% python3 -q
>>> import numpy as np
>>> np.set_printoptions(precision=2, suppress=True, linewidth=120)
>>> tidy = lambda a: np.round(a, 2) + 0
>>> A = np.load("w.npy")
>>> A
array([[  5.  ,   0.  ,   6.01,   4.04,   3.04,   4.03,   1.04],
       [  5.  ,   0.  ,   4.05,  -1.85,  -2.85,   0.1 ,  -4.85],
       [  5.  ,   0.  ,   3.63,  -3.1 ,  -4.1 ,  -0.74,  -6.1 ],
       [  5.  ,   0.  ,   4.89,   0.67,  -0.33,   1.78,  -2.33],
       [  5.  ,   0.  ,   3.18,  -4.45,  -5.45,  -1.63,  -7.45],
       [  5.  ,   0.  ,   3.8 ,  -2.59,  -3.59,  -0.39,  -5.59],
       [  5.  ,   0.  ,   2.87,  -5.38,  -6.38,  -2.25,  -8.38],
       [  5.  ,   0.  ,   5.33,   2.  ,   1.  ,   2.66,  -1.  ],
       [  5.  ,   0.  ,   2.73,  -5.8 ,  -6.8 ,  -2.53,  -8.8 ],
       [  5.  ,   0.  ,   4.02,  -1.95,  -2.95,   0.03,  -4.95],
       [  5.  ,   0.  ,   3.13,  -4.61,  -5.61,  -1.74,  -7.61],
       [  5.  ,   0.  ,   5.41,   2.23,   1.23,   2.82,  -0.77],
       [  5.  ,   0.  ,   3.6 ,  -3.19,  -4.19,  -0.79,  -6.19],
       [  5.  ,   0.  ,   3.68,  -2.96,  -3.96,  -0.64,  -5.96],
       [  5.  ,   0.  ,   4.32,  -1.04,  -2.04,   0.64,  -4.04],
       [  5.  ,   0.  ,   4.26,  -1.22,  -2.22,   0.52,  -4.22],
       [  5.  ,   0.  ,   3.03,  -4.9 ,  -5.9 ,  -1.93,  -7.9 ],
       [  5.  ,   0.  ,   4.6 ,  -0.21,  -1.21,   1.2 ,  -3.21],
       [  5.  ,   0.  ,   4.45,  -0.65,  -1.65,   0.9 ,  -3.65],
       [  5.  ,   0.  ,   4.36,  -0.93,  -1.93,   0.71,  -3.93],
       [  5.  ,   0.  ,   5.56,   2.69,   1.69,   3.13,  -0.31],
       [  5.  ,   0.  ,   5.14,   1.42,   0.42,   2.28,  -1.58],
       [  5.  ,   0.  ,   5.76,   3.28,   2.28,   3.52,   0.28],
       [  5.  ,   0.  ,   1.52,  -9.44, -10.44,  -4.96, -12.44],
       [  5.  ,   0.  ,   3.58,  -3.25,  -4.25,  -0.83,  -6.25],
       [  5.  ,   0.  ,   4.03,  -1.9 ,  -2.9 ,   0.07,  -4.9 ],
       [  5.  ,   0.  ,   2.87,  -5.38,  -6.38,  -2.25,  -8.38],
       [  5.  ,   0.  ,   2.7 ,  -5.89,  -6.89,  -2.59,  -8.89],
       [  5.  ,   0.  ,   3.59,  -3.22,  -4.22,  -0.81,  -6.22],
       [  5.  ,   0.  ,   4.66,  -0.01,  -1.01,   1.33,  -3.01],
       [  5.  ,   0.  ,   4.48,  -0.55,  -1.55,   0.97,  -3.55],
       [  5.  ,   0.  ,   3.97,  -2.09,  -3.09,  -0.06,  -5.09],
       [  5.  ,   0.  ,   5.47,   2.41,   1.41,   2.94,  -0.59],
       [  5.  ,   0.  ,   4.99,   0.97,  -0.03,   1.98,  -2.03],
       [  5.  ,   0.  ,   3.85,  -2.44,  -3.44,  -0.29,  -5.44]])
>>> np.linalg.matrix_rank(A, rtol=0.1)
np.int64(2)
>>> np.linalg.cond(A) > 100
np.True_
>>> [round(float(x), 2) for x in np.linalg.svd(A, compute_uv=False)[:3]]
[54.2, 27.75, 0.02]
